% ipython --no-banner

In [1]: import numpy as np

In [2]: import numpy.linalg as la

In [3]: np.set_printoptions(precision=2, suppress=True, linewidth=160)

In [4]: def rd(a):
   ...:     return np.round(a, 2) + 0
   ...: 

In [5]: rng = np.random.default_rng(455318)

In [6]: E = rng.normal(size=(35, 7)) + 3 * np.array([-3, 5, 5, -4, 5, 1, -2])

In [7]: print(rd(E))
[[ -9.69  14.15  14.1  -13.64  15.93   4.88  -6.58]
 [ -9.02  12.02  13.91 -10.35  17.6    1.39  -6.42]
 [ -8.07  16.26  14.13 -12.03  15.76   5.47  -6.69]
 [ -9.4   14.4   15.15 -10.48  15.55   4.1   -7.49]
 [-11.37  14.63  16.08 -12.63  14.38   1.99  -5.57]
 [ -8.86  14.82  15.61 -11.42  15.65   0.96  -6.4 ]
 [-10.52  14.56  15.48 -11.5   14.73   2.91  -5.17]
 [ -9.16  14.59  15.73 -11.32  13.71   2.21  -5.48]
 [ -8.21  14.93  14.64 -11.    15.6    2.43  -4.62]
 [ -9.2   15.88  16.1  -13.38  14.28   1.12  -7.09]
 [ -7.88  14.97  14.42 -12.96  14.8    1.45  -7.67]
 [ -8.05  16.32  15.66 -11.23  15.59   3.51  -5.88]
 [-10.33  14.59  15.79 -11.45  14.18   1.99  -5.97]
 [ -8.96  14.3   16.65 -12.1   13.27   3.58  -7.24]
 [ -8.33  14.49  14.28 -12.65  14.64   2.02  -5.37]
 [ -9.52  15.62  15.62 -12.93  15.66   3.31  -7.04]
 [-10.67  14.12  14.63 -12.58  13.84   1.17  -5.42]
 [ -8.87  13.83  13.04 -10.75  13.39   1.52  -4.12]
 [ -7.39  15.47  15.38 -11.26  14.57   4.79  -6.37]
 [ -8.77  15.97  14.33 -12.03  14.59   3.82  -6.06]
 [ -8.86  14.1   14.02 -11.31  13.57   1.11  -5.15]
 [ -9.58  17.13  14.53 -10.76  12.69   3.43  -5.41]
 [-10.19  15.86  15.93 -12.37  15.85   3.32  -7.67]
 [ -8.3   15.72  14.63 -13.66  14.99   2.81  -4.53]
 [-10.68  16.21  14.91 -10.56  15.03   2.02  -6.69]
 [ -7.62  14.75  14.79 -12.51  15.03   1.58  -5.92]
 [ -8.9   14.55  13.58 -11.57  14.9    3.01  -6.64]
 [ -8.97  14.24  15.59 -12.56  16.19   1.76  -8.28]
 [ -7.45  15.93  15.62 -13.93  15.14   2.94  -4.73]
 [ -8.97  15.37  13.96 -12.12  15.8    3.52  -7.31]
 [ -9.26  15.36  14.47 -12.35  16.72   3.61  -6.95]
 [ -7.28  14.64  15.   -12.6   16.38   3.43  -5.7 ]
 [ -8.92  14.22  16.   -11.98  15.35   1.01  -5.19]
 [ -7.61  15.48  15.87 -11.5   13.12   4.22  -6.22]
 [ -8.25  14.37  16.34 -12.62  16.19   3.09  -6.51]]

In [8]: print(rd(E.mean(axis=0)))
[ -8.95  14.97  15.03 -12.    14.99   2.73  -6.16]

In [9]: print(rd(la.norm(E)))
182.45

In [10]: la.rank(E)
Traceback (most recent call last):
  Cell In[10], line 1
    la.rank(E)
AttributeError: module 'numpy.linalg' has no attribute 'rank'


In [11]: print(np.count_nonzero(E))
245

In [12]: print(E.shape)
(35, 7)

In [13]: print(rd(la.svd(E, compute_uv=False)))
[181.88   7.8    7.04   6.03   4.89   4.41   4.04]

In [14]: lab = E[:, 5] > np.median(E[:, 5])

In [15]: r0 = E[lab].mean(axis=0) - E[~lab].mean(axis=0)

In [16]: print(rd(r0))
[ 0.54  0.77  0.1  -0.17  0.33  2.02 -0.66]

In [17]: print(lab.astype(int))
[1 0 1 1 0 0 0 0 0 0 0 1 0 1 0 1 0 0 1 1 0 1 1 0 0 0 1 0 1 1 1 1 0 1 1]

In [18]: arr = np.load("mat.npy")

In [19]: print(arr)
[[0 0 2 5 3 4 1 0]
 [0 0 5 4 1 3 1 4]
 [0 0 0 3 2 0 0 0]
 [0 0 0 0 0 3 5 5]
 [0 0 0 0 0 4 4 1]
 [0 0 0 0 0 0 0 1]
 [0 0 0 0 0 0 0 0]
 [0 0 0 0 0 0 0 0]]

In [20]: B = arr + rng.integers(-2, 3, (8, 6)) @ rng.integers(-2, 3, (6, 8))

In [21]: print(B)
[[ -4  -6   5   5   4   2   3   0]
 [ -2   0   4  -4   1   1   8  -3]
 [  6   6  -7   4 -10   2  -3  -2]
 [  0   4  -4   0   4   4   1  14]
 [ -2  -6  -2  -4  -5  -1   9  -4]
 [ -6   4   4  -4   0   2   4  -4]
 [  6  -4  -4   3 -11  -2  -1  -4]
 [  4 -12   5   2   2   0   3  -4]]

In [22]: print(np.abs(B - arr).sum(axis=1))
[18 27 39 26 34 29 35 32]

In [23]: print(rd(arr @ la.pinv(arr) @ arr))
[[0. 0. 2. 5. 3. 4. 1. 0.]
 [0. 0. 5. 4. 1. 3. 1. 4.]
 [0. 0. 0. 3. 2. 0. 0. 0.]
 [0. 0. 0. 0. 0. 3. 5. 5.]
 [0. 0. 0. 0. 0. 4. 4. 1.]
 [0. 0. 0. 0. 0. 0. 0. 1.]
 [0. 0. 0. 0. 0. 0. 0. 0.]
 [0. 0. 0. 0. 0. 0. 0. 0.]]

In [24]: print(np.abs(np.diag(la.qr(arr)[1])) > 1e-9)
[False False False False False False False False]

In [25]: print(np.allclose(arr[:-1].T @ la.lstsq(arr[:-1].T, arr[-1])[0], arr[-1]))
True

In [26]: J = np.loadtxt("out12.csv", delimiter=",")

In [27]: print(J)
[[-1. -1.  6.  4. -5.]
 [-3. -3.  4.  2. -7.]
 [-2. -2.  5.  3. -6.]
 [-4. -4.  3.  1. -8.]]

In [28]: # rank 2

In [29]: x0 = np.array([-3, -2, -2, -3, 3])

In [30]: a = np.maximum(J @ x0, 0)

In [31]: print(rd(np.tanh(J @ x0)))
[-1. -1. -1. -1.]

In [32]: print(np.maximum(J @ x0, 0) - np.maximum(-J @ x0, 0))
[-34. -20. -27. -13.]

In [33]: print(J * (a > 1e-9)[:, None])
[[-0. -0.  0.  0. -0.]
 [-0. -0.  0.  0. -0.]
 [-0. -0.  0.  0. -0.]
 [-0. -0.  0.  0. -0.]]

In [34]: print(np.flatnonzero(a > 1e-9))
[]

In [35]: print(a)
[0. 0. 0. 0.]

In [36]: rank = la.matrix_rank(J)

In [37]: print(rank)
2

In [38]: ns = la.svd(J)[2][rank:].T

In [39]: print(np.allclose(J @ ns, 0))
True

In [40]: print([int(la.matrix_rank(np.delete(J, i, axis=0))) for i in range(4)])
[2, 2, 2, 2]

In [41]: print(rd(ns @ ns.T))
[[ 0.77 -0.23 -0.09 -0.13 -0.32]
 [-0.23  0.77 -0.09 -0.13 -0.32]
 [-0.09 -0.09  0.42 -0.44  0.19]
 [-0.13 -0.13 -0.44  0.65  0.05]
 [-0.32 -0.32  0.19  0.05  0.39]]

In [42]: print(rd(J @ ns))
[[0. 0. 0.]
 [0. 0. 0.]
 [0. 0. 0.]
 [0. 0. 0.]]

In [43]: left, sigma, vt = la.svd(J)

In [44]: print(np.argmax(sigma[:-1] / (sigma[1:] + 1e-6)) + 1)
2

In [45]: B = left[:, :2] @ np.diag(sigma[:2]) @ vt[:2]

In [46]: print(rd(la.norm(J - B, 2)), rd(sigma[2]))
0.0 0.0

In [47]: print(la.matrix_rank(B))
2

In [48]: print(rd(np.abs(J - B).max()))
0.0

In [49]: cov = J.T @ J

In [50]: print(np.trace(cov), (J ** 2).sum())
350.0 350.0

In [51]: print(rd(la.svd(J, compute_uv=False) ** 2))
[326.34  23.66   0.     0.  ]

In [52]: print(np.allclose(cov, cov.T))
True

In [53]: print((J @ J.T).shape)
(4, 4)

In [54]: X = np.arange(36).reshape(6, 6) + -3

In [55]: print(X)
[[-3 -2 -1  0  1  2]
 [ 3  4  5  6  7  8]
 [ 9 10 11 12 13 14]
 [15 16 17 18 19 20]
 [21 22 23 24 25 26]
 [27 28 29 30 31 32]]

In [56]: B = X / np.sqrt((X ** 2).mean(axis=1, keepdims=True))

In [57]: print(la.matrix_rank(X - X.mean(axis=1, keepdims=True)))
1

In [58]: print(rd(B[0]))
[-1.69 -1.12 -0.56  0.    0.56  1.12]

In [59]: print(X - X.mean(axis=1, keepdims=True))
[[-2.5 -1.5 -0.5  0.5  1.5  2.5]
 [-2.5 -1.5 -0.5  0.5  1.5  2.5]
 [-2.5 -1.5 -0.5  0.5  1.5  2.5]
 [-2.5 -1.5 -0.5  0.5  1.5  2.5]
 [-2.5 -1.5 -0.5  0.5  1.5  2.5]
 [-2.5 -1.5 -0.5  0.5  1.5  2.5]]

In [60]: print(la.matrix_rank(X, rtol=0.1))
1

In [61]: print([round(float(x), 2) for x in la.svd(X, compute_uv=False)[:3]])
[106.86, 5.9, 0.0]

In [62]: x0 = np.array([-3, 0, -2, -1, -3, 2])

In [63]: print(la.norm(X @ x0) <= la.norm(X, 2) * la.norm(x0) + 1e-9)
True

In [64]: print((X @ x0).argmax())
0

In [65]: print(X @ (2 * x0))
[  24  -60 -144 -228 -312 -396]

In [66]: left, sigma, vt = la.svd(X)

In [67]: vecs = vt[:(sigma > 1e-8).sum()]

In [68]: x0 = X[5] + 2 * X[2] + rng.integers(2) * np.eye(6)[1]

In [69]: print(x0)
[45. 48. 51. 54. 57. 60.]

In [70]: print(rd(np.diag(vecs.T @ vecs)))
[0.52 0.3  0.18 0.18 0.3  0.52]

In [71]: print(rd(la.norm(x0 - vecs.T @ vecs @ x0)))
0.0

In [72]: feats = np.array([[9, -5, 0, 0, 0, 0, 0],
    ...:     [2, 3, 0, 0, 0, 0, 0],
    ...:     [0, 0, -6, -3, 4, 3, -4],
    ...:     [0, 0, -5, 5, 3, -6, -5],
    ...:     [0, 0, -5, 8, -9, 7, 8],
    ...:     [0, 0, 9, 3, 3, 1, 0],
    ...:     [0, 0, -3, -3, 1, -2, 0]])

In [73]: print(feats)
[[ 9 -5  0  0  0  0  0]
 [ 2  3  0  0  0  0  0]
 [ 0  0 -6 -3  4  3 -4]
 [ 0  0 -5  5  3 -6 -5]
 [ 0  0 -5  8 -9  7  8]
 [ 0  0  9  3  3  1  0]
 [ 0  0 -3 -3  1 -2  0]]

In [74]: # splits into 2 blocks

In [75]: def softmax(z):
    ...:     e = np.exp(z - z.max(axis=-1, keepdims=True))
    ...:     return e / e.sum(axis=-1, keepdims=True)
    ...: 

In [76]: print(rd(softmax(feats[6])))
[0.17 0.17 0.01 0.01 0.46 0.02 0.17]

In [77]: print(rd(softmax(feats[6] + 5)))
[0.17 0.17 0.01 0.01 0.46 0.02 0.17]

In [78]: S = feats @ feats.T / np.sqrt(7)

In [79]: print(rd(softmax(S)[6] @ feats))
[ 0.    0.   -5.04 -2.88  3.04  1.29 -2.76]

In [80]: print(rd(softmax(S)))
[[1.   0.   0.   0.   0.   0.   0.  ]
 [0.02 0.94 0.01 0.01 0.01 0.01 0.01]
 [0.   0.   1.   0.   0.   0.   0.  ]
 [0.   0.   0.   1.   0.   0.   0.  ]
 [0.   0.   0.   0.   1.   0.   0.  ]
 [0.   0.   0.   0.   0.   1.   0.  ]
 [0.   0.   0.67 0.02 0.   0.   0.31]]

In [81]: print(softmax(S).round(6).argmax(axis=1))
[0 1 2 3 4 5 2]

In [82]: print(rd(softmax(S + np.triu(np.full(S.shape, -np.inf), 1))))
[[1.   0.   0.   0.   0.   0.   0.  ]
 [0.02 0.98 0.   0.   0.   0.   0.  ]
 [0.   0.   1.   0.   0.   0.   0.  ]
 [0.   0.   0.   1.   0.   0.   0.  ]
 [0.   0.   0.   0.   1.   0.   0.  ]
 [0.   0.   0.   0.   0.   1.   0.  ]
 [0.   0.   0.67 0.02 0.   0.   0.31]]
